$ python -q
>>> import numpy as np
>>> np.set_printoptions(precision=3, suppress=True, linewidth=160)
>>> E = np.loadtxt("layer6.csv", delimiter=",")
>>> E.round(3) + 0
array([[ -7.74 ,  13.417,   5.548, -15.524,  23.435, -21.328, -25.241,   9.718,  27.134],
       [ -7.637,  13.185,   5.369, -15.334,  23.209, -21.06 , -24.938,   9.606,  26.788],
       [ -6.705,  11.118,   3.791, -13.625,  21.143, -18.636, -22.191,   8.591,  23.67 ],
       [ -6.146,   9.895,   2.876, -12.599,  19.874, -17.17 , -20.525,   7.977,  21.792],
       [ -5.81 ,   9.169,   2.341, -11.984,  19.101, -16.286, -19.518,   7.608,  20.662],
       [ -5.47 ,   8.439,   1.81 , -11.359,  18.307, -15.387, -18.491,   7.232,  19.514],
       [ -3.779,   4.928,  -0.614,  -8.248,  14.173, -10.853, -13.28 ,   5.337,  13.764],
       [ -2.647,   2.731,  -1.949,  -6.148,  11.155,  -7.738,  -9.652,   4.031,   9.855],
       [ -2.011,   1.585,  -2.533,  -4.954,   9.316,  -5.947,  -7.541,   3.274,   7.628],
       [ -1.979,   1.53 ,  -2.558,  -4.893,   9.22 ,  -5.856,  -7.433,   3.235,   7.515],
       [ -1.932,   1.449,  -2.594,  -4.805,   9.078,  -5.722,  -7.274,   3.178,   7.349],
       [ -1.134,   0.184,  -2.989,  -3.266,   6.481,  -3.399,  -4.487,   2.177,   4.489],
       [ -1.006,   0.008,  -3.   ,  -3.012,   6.022,  -3.018,  -4.022,   2.008,   4.022],
       [ -0.988,  -0.016,  -3.   ,  -2.976,   5.957,  -2.965,  -3.957,   1.984,   3.957],
       [ -0.536,  -0.524,  -2.809,  -2.038,   4.142,  -1.581,  -2.241,   1.349,   2.27 ],
       [ -0.08 ,  -0.562,  -1.611,  -0.837,   1.5  ,  -0.101,  -0.287,   0.511,   0.426],
       [ -0.028,  -0.406,  -1.11 ,  -0.574,   0.918,   0.062,  -0.031,   0.334,   0.178],
       [ -0.007,  -0.242,  -0.658,  -0.358,   0.496,   0.104,   0.068,   0.197,   0.057],
       [ -0.001,  -0.097,  -0.272,  -0.162,   0.19 ,   0.069,   0.062,   0.085,   0.009],
       [  0.   ,   0.009,   0.028,   0.019,  -0.019,  -0.01 ,  -0.01 ,  -0.01 ,   0.   ],
       [  0.   ,   0.026,   0.079,   0.055,  -0.052,  -0.028,  -0.029,  -0.027,   0.001],
       [  0.016,   0.077,   0.517,   0.598,  -0.329,  -0.346,  -0.41 ,  -0.268,   0.016],
       [  0.048,  -0.045,   0.55 ,   0.956,  -0.379,  -0.532,  -0.665,  -0.412,  -0.012],
       [  0.072,  -0.146,   0.513,   1.149,  -0.385,  -0.618,  -0.791,  -0.488,  -0.043],
       [  0.243,  -0.884,  -0.025,   2.123,  -0.323,  -0.917,  -1.306,  -0.867,  -0.339],
       [  0.429,  -1.672,  -0.733,   2.937,  -0.231,  -1.034,  -1.603,  -1.184,  -0.719],
       [  0.578,  -2.29 ,  -1.318,   3.517,  -0.162,  -1.065,  -1.759,  -1.411,  -1.041],
       [  0.584,  -2.315,  -1.342,   3.54 ,  -0.16 ,  -1.065,  -1.764,  -1.421,  -1.054],
       [  0.99 ,  -3.96 ,  -2.96 ,   4.967,  -0.003,  -1.003,  -1.997,  -1.987,  -1.977],
       [  1.309,  -5.225,  -4.234,   6.001,   0.093,  -0.869,  -2.066,  -2.402,  -2.729],
       [  2.546, -10.002,  -9.136,   9.688,   0.317,  -0.002,  -1.867,  -3.912,  -5.774],
       [  3.02 , -11.794, -10.992,  11.021,   0.357,   0.416,  -1.673,  -4.466,  -6.971],
       [  3.603, -13.976, -13.26 ,  12.622,   0.382,   0.972,  -1.378,  -5.136,  -8.459],
       [  4.371, -16.825, -16.228,  14.685,   0.379,   1.76 ,  -0.913,  -6.006, -10.44 ],
       [  4.552, -17.492, -16.924,  15.165,   0.373,   1.953,  -0.793,  -6.209, -10.91 ],
       [  4.849, -18.583, -18.063,  15.947,   0.36 ,   2.275,  -0.589,  -6.541, -11.681],
       [  7.651, -28.747, -28.689,  23.125,   0.056,   5.566,   1.683,  -9.621, -19.069]])
>>> np.round(np.linalg.norm(E, 2) / np.linalg.norm(E), 3)
np.float64(0.891)
>>> cen = E - E.mean(axis=0)
>>> U, sv, vt = np.linalg.svd(cen, full_matrices=False)
>>> np.abs(U[:, 0]).argmax()
np.int64(36)
>>> z = E[:, 8] > np.median(E[:, 8])
>>> f = E[z].mean(axis=0) - E[~z].mean(axis=0)
>>> z.astype(int)
array([1, 1, 1, 1, 1, 1, 1, 1, 1, 1, 1, 1, 1, 1, 1, 1, 1, 1, 0, 0, 0, 0, 0, 0, 0, 0, 0, 0, 0, 0, 0, 0, 0, 0, 0, 0, 0])
>>> X = np.loadtxt("x.csv", delimiter=",")
>>> X
array([[ 1.2, -0.8,  1.4, -0.9,  0.4, -2.8, -0.8,  1.4,  0. ],
       [ 1. ,  0.5, -1. ,  0.4,  0.1, -0.8,  0.7, -1.7,  1.5],
       [ 0.2,  1.1,  1.4, -0.6,  0.1,  0.9,  0.7, -1.2, -1.8],
       [ 2.1,  0.7, -0.1,  0.5, -0.4,  0.8, -1.8,  0.1, -0.5],
       [ 0.1,  1.4,  0.6, -0.9, -2. ,  0.1, -1.2,  0.7,  2.6],
       [ 0.4,  0.6,  1. ,  0.7, -0.5, -0.4,  1.3,  0.1, -0.1],
       [ 0.2,  1.7, -1.4, -0.1, -1. ,  0. , -0.6, -0.5,  0.7],
       [ 1.2,  0.3, -0.6, -0.6,  0.3, -0.2, -1.6,  1.1,  2.4],
       [ 0.3,  0.1,  1.3, -0.5,  0.8,  1.2,  1.2,  0.1, -0.7],
       [-2.7,  2.6, -0.9,  0.5,  0.7,  1.8,  0.8, -0.1, -0.4],
       [-0.5, -0.7, -0.3,  0.1,  1.3, -0.2, -1.4,  0.3,  0.4]])
>>> x0 = np.array([3, -1, -1, 0, -1, 0, 0, 3, 0])
>>> rhs = X @ x0
>>> c, lr = np.zeros(9), 1 / np.linalg.norm(X, 2) ** 2
>>> for i in range(8):
...     c -= lr * X.T @ (X @ c - rhs)
...     if i % 2 == 0: print(i, round(np.linalg.norm(X @ c - rhs), 3))
... 
0 5.616
2 4.382
4 3.744
6 3.302
>>> c
array([ 2.202, -0.931,  0.155,  0.109, -0.625, -0.411, -1.066,  1.384,  0.365])
>>> G = X.T @ X
>>> np.trace(G), round(float((X ** 2).sum()), 3)
(np.float64(112.53), 112.53)
>>> np.linalg.svd(X, compute_uv=False) ** 2
array([38.885, 27.583, 13.508, 10.794,  9.961,  4.423,  4.016,  2.404,  0.956])
>>> np.diag(G)
array([16.17, 15.15, 11.2 ,  3.76,  8.5 , 14.86, 14.95,  8.37, 19.57])
>>> np.linalg.eigvalsh(G)[::-1]
array([38.885, 27.583, 13.508, 10.794,  9.961,  4.423,  4.016,  2.404,  0.956])
>>> x0 = np.array([4, 5, -1, 0, -3, 8, -9, -1, -2])
>>> rhs = X @ x0
>>> rhs
array([-18.4,  -6.8,  10.3,  36.7,  18.5,  -9.7,  18.2,  12.9,  -1.9,   9.1,   0.8])
>>> np.round(np.linalg.lstsq(X, rhs)[0], 3) + 0
array([ 4.,  5., -1.,  0., -3.,  8., -9., -1., -2.])
>>> rng = np.random.default_rng(913210)
>>> rhs = rhs + 0.02 * rng.normal(size=11)
>>> rhs
array([-18.363,  -6.79 ,  10.31 ,  36.706,  18.507,  -9.696,  18.227,  12.921,  -1.937,   9.087,   0.813])
>>> c, *_ = np.linalg.lstsq(X, rhs)
>>> c.round()
array([ 4.,  5., -1., -0., -3.,  8., -9., -1., -2.])
>>> np.round(X.T @ (rhs - X @ c), 3) + 0
array([0., 0., 0., 0., 0., 0., 0., 0., 0.])
>>> [round(float(np.linalg.norm(np.linalg.solve(X.T @ X + lam * np.eye(9), X.T @ rhs))), 2) for lam in (0, 1, 10, 100)]
[14.18, 13.06, 8.04, 1.87]
>>> G = np.cov(E, rowvar=False)
>>> np.argsort(-E.std(axis=0).round(6), kind="stable")
array([8, 3, 1, 6, 4, 2, 5, 7, 0])
>>> np.argwhere(np.triu(np.abs(np.corrcoef(E.T)) > 0.8, 1))
array([[0, 1],
       [0, 2],
       [0, 3],
       [0, 4],
       [0, 5],
       [0, 6],
       [0, 7],
       [0, 8],
       [1, 2],
       [1, 3],
       [1, 7],
       [1, 8],
       [2, 3],
       [2, 7],
       [3, 4],
       [3, 5],
       [3, 7],
       [3, 8],
       [4, 5],
       [4, 6],
       [4, 7],
       [4, 8],
       [5, 6],
       [5, 7],
       [5, 8],
       [6, 7],
       [6, 8],
       [7, 8]])
>>> E.std(axis=0)
array([ 3.463,  8.901,  7.041,  9.026,  7.747,  6.948,  7.782,  4.635, 10.801])
>>> print(np.round(np.corrcoef(E[:, 4], E[:, 2])[0, 1], 3))
0.476
>>> J = np.load("sample1.npy")
>>> print(J)
[[ 0. -5. -4.  7.  2.  3.  2. -5.  2.]
 [-5.  0.  0.  0.  0.  0.  0.  0.  0.]
 [-4.  0.  0.  0.  0.  0.  0.  0.  0.]
 [ 7.  0.  0.  0.  0.  0.  0.  0.  0.]
 [ 2.  0.  0.  0.  0.  0.  0.  0.  0.]
 [ 3.  0.  0.  0.  0.  0.  0.  0.  0.]
 [ 2.  0.  0.  0.  0.  0.  0.  0.  0.]
 [-5.  0.  0.  0.  0.  0.  0.  0.  0.]
 [ 2.  0.  0.  0.  0.  0.  0.  0.  0.]]
>>> np.all(np.linalg.eigvalsh(J) > 0)
np.False_
>>> [round(float(np.linalg.det(J[:i, :i])), 2) + 0 for i in range(1, 10)]
[0.0, -25.0, 0.0, 0.0, 0.0, 0.0, 0.0, 0.0, 0.0]
>>> z = rng.permutation(9)
>>> z
array([1, 8, 0, 4, 3, 7, 5, 2, 6])
>>> A2 = J[z][:, z]
>>> np.allclose(A2, J)
False
>>> print(np.round(np.sort(np.abs(np.linalg.eigvals(A2))), 3) + 0)
[ 0.     0.     0.     0.     0.     0.     0.    11.662 11.662]
>>> A2
array([[ 0.,  0., -5.,  0.,  0.,  0.,  0.,  0.,  0.],
       [ 0.,  0.,  2.,  0.,  0.,  0.,  0.,  0.,  0.],
       [-5.,  2.,  0.,  2.,  7., -5.,  3., -4.,  2.],
       [ 0.,  0.,  2.,  0.,  0.,  0.,  0.,  0.,  0.],
       [ 0.,  0.,  7.,  0.,  0.,  0.,  0.,  0.,  0.],
       [ 0.,  0., -5.,  0.,  0.,  0.,  0.,  0.,  0.],
       [ 0.,  0.,  3.,  0.,  0.,  0.,  0.,  0.,  0.],
       [ 0.,  0., -4.,  0.,  0.,  0.,  0.,  0.,  0.],
       [ 0.,  0.,  2.,  0.,  0.,  0.,  0.,  0.,  0.]])
>>> f = np.array([8, 9, 9])
>>> np.correlate(A2[2], A2[0], "full")
array([  0.,   0.,   0.,   0.,   0.,   0.,  25., -10.,   0., -10., -35.,  25., -15.,  20., -10.,   0.,   0.])
>>> np.array([np.convolve(row, f, "same") for row in A2])
array([[  0., -40., -45., -45.,   0.,   0.,   0.,   0.,   0.],
       [  0.,  16.,  18.,  18.,   0.,   0.,   0.,   0.,   0.],
       [-29., -27.,  34.,  74.,  41.,  42., -50.,   7., -18.],
       [  0.,  16.,  18.,  18.,   0.,   0.,   0.,   0.,   0.],
       [  0.,  56.,  63.,  63.,   0.,   0.,   0.,   0.,   0.],
       [  0., -40., -45., -45.,   0.,   0.,   0.,   0.,   0.],
       [  0.,  24.,  27.,  27.,   0.,   0.,   0.,   0.,   0.],
       [  0., -32., -36., -36.,   0.,   0.,   0.,   0.,   0.],
       [  0.,  16.,  18.,  18.,   0.,   0.,   0.,   0.,   0.]])
>>> r = np.linalg.matrix_rank(J)
>>> r
np.int64(2)
>>> null = np.linalg.svd(J)[2][r:].T
>>> [int(np.linalg.matrix_rank(np.delete(J, i, axis=0))) for i in range(9)]
[1, 2, 2, 2, 2, 2, 2, 2, 2]
>>> U, sv, vt = np.linalg.svd(J)
>>> V = vt[:(sv > 1e-8).sum()]
>>> x0 = J[3] + 2 * J[5] + rng.integers(2) * np.eye(9)[7]
>>> x0
array([13.,  0.,  0.,  0.,  0.,  0.,  0.,  1.,  0.])
>>> V.T @ V
array([[ 1.   ,  0.   ,  0.   ,  0.   ,  0.   ,  0.   ,  0.   ,  0.   ,  0.   ],
       [ 0.   ,  0.184,  0.147, -0.257, -0.074, -0.11 , -0.074,  0.184, -0.074],
       [ 0.   ,  0.147,  0.118, -0.206, -0.059, -0.088, -0.059,  0.147, -0.059],
       [ 0.   , -0.257, -0.206,  0.36 ,  0.103,  0.154,  0.103, -0.257,  0.103],
       [ 0.   , -0.074, -0.059,  0.103,  0.029,  0.044,  0.029, -0.074,  0.029],
       [ 0.   , -0.11 , -0.088,  0.154,  0.044,  0.066,  0.044, -0.11 ,  0.044],
       [ 0.   , -0.074, -0.059,  0.103,  0.029,  0.044,  0.029, -0.074,  0.029],
       [ 0.   ,  0.184,  0.147, -0.257, -0.074, -0.11 , -0.074,  0.184, -0.074],
       [ 0.   , -0.074, -0.059,  0.103,  0.029,  0.044,  0.029, -0.074,  0.029]])
>>> np.diag(V.T @ V)
array([1.   , 0.184, 0.118, 0.36 , 0.029, 0.066, 0.029, 0.184, 0.029])
>>> np.allclose(V.T @ V @ x0, x0)
False
>>> mat = np.load("data.npy")
>>> mat
array([[ 3., -2.,  2.,  2.],
       [ 0.,  7., -4., -4.],
       [ 0.,  6., -3., -6.],
       [ 0., -4.,  4.,  7.]])
>>> mat @ mat
array([[  9., -16.,  16.,  16.],
       [  0.,  41., -32., -32.],
       [  0.,  48., -39., -48.],
       [  0., -32.,  32.,  41.]])
>>> np.sort(np.abs(np.linalg.eigvals(mat)))
array([3., 3., 3., 5.])
>>> (mat + mat.T) / 2
array([[ 3., -1.,  1.,  1.],
       [-1.,  7.,  1., -4.],
       [ 1.,  1., -3., -1.],
       [ 1., -4., -1.,  7.]])
>>> print(round(np.abs(np.linalg.eigvals(mat)).max(), 3))
5.0
>>> O, Rm = np.linalg.qr(mat)
>>> np.round(O.T @ O, 3) + 0
array([[1., 0., 0., 0.],
       [0., 1., 0., 0.],
       [0., 0., 1., 0.],
       [0., 0., 0., 1.]])
>>> np.allclose(Rm.T @ Rm, mat.T @ mat)
True
>>> np.trace(O @ O.T)
np.float64(4.0)
>>> print(abs(Rm[0, 0]), round(float(np.linalg.norm(mat[:, 0])), 3))
3.0 3.0
>>> print(O @ Rm)
[[ 3. -2.  2.  2.]
 [ 0.  7. -4. -4.]
 [ 0.  6. -3. -6.]
 [ 0. -4.  4.  7.]]
>>> def softmax(z):
...     e = np.exp(z - z.max(axis=-1, keepdims=True))
...     return e / e.sum(axis=-1, keepdims=True)
... 
>>> softmax(mat[0])
array([0.574, 0.004, 0.211, 0.211])
>>> softmax(mat[0] + 2)
array([0.574, 0.004, 0.211, 0.211])
>>> S = mat @ mat.T / np.sqrt(4)
>>> softmax(S)[0] @ mat
array([ 0.033, -3.978,  3.978,  6.945])
>>> np.round(softmax(S), 3) + 0
array([[0.011, 0.   , 0.   , 0.989],
       [0.   , 0.818, 0.182, 0.   ],
       [0.   , 0.182, 0.818, 0.   ],
       [0.   , 0.   , 0.   , 1.   ]])
>>> np.round(softmax(S + np.triu(np.full(S.shape, -np.inf), 1)), 3) + 0
array([[1.   , 0.   , 0.   , 0.   ],
       [0.   , 1.   , 0.   , 0.   ],
       [0.   , 0.182, 0.818, 0.   ],
       [0.   , 0.   , 0.   , 1.   ]])
>>> A2 = np.linalg.inv(mat)
>>> (np.abs(A2) > 1e-9).astype(int)
array([[1, 1, 1, 1],
       [0, 1, 1, 1],
       [0, 1, 1, 1],
       [0, 1, 1, 1]])
>>> np.allclose(A2, mat.T)
False
>>> np.round(mat @ A2, 3) + 0
array([[1., 0., 0., 0.],
       [0., 1., 0., 0.],
       [0., 0., 1., 0.],
       [0., 0., 0., 1.]])
>>> mat.sum(axis=0)
array([ 3.,  7., -1., -1.])
>>> np.count_nonzero(mat)
np.int64(13)
>>> np.abs(mat).max()
np.float64(7.0)
>>> print(mat - mat[0])
[[ 0.  0.  0.  0.]
 [-3.  9. -6. -6.]
 [-3.  8. -5. -8.]
 [-3. -2.  2.  5.]]
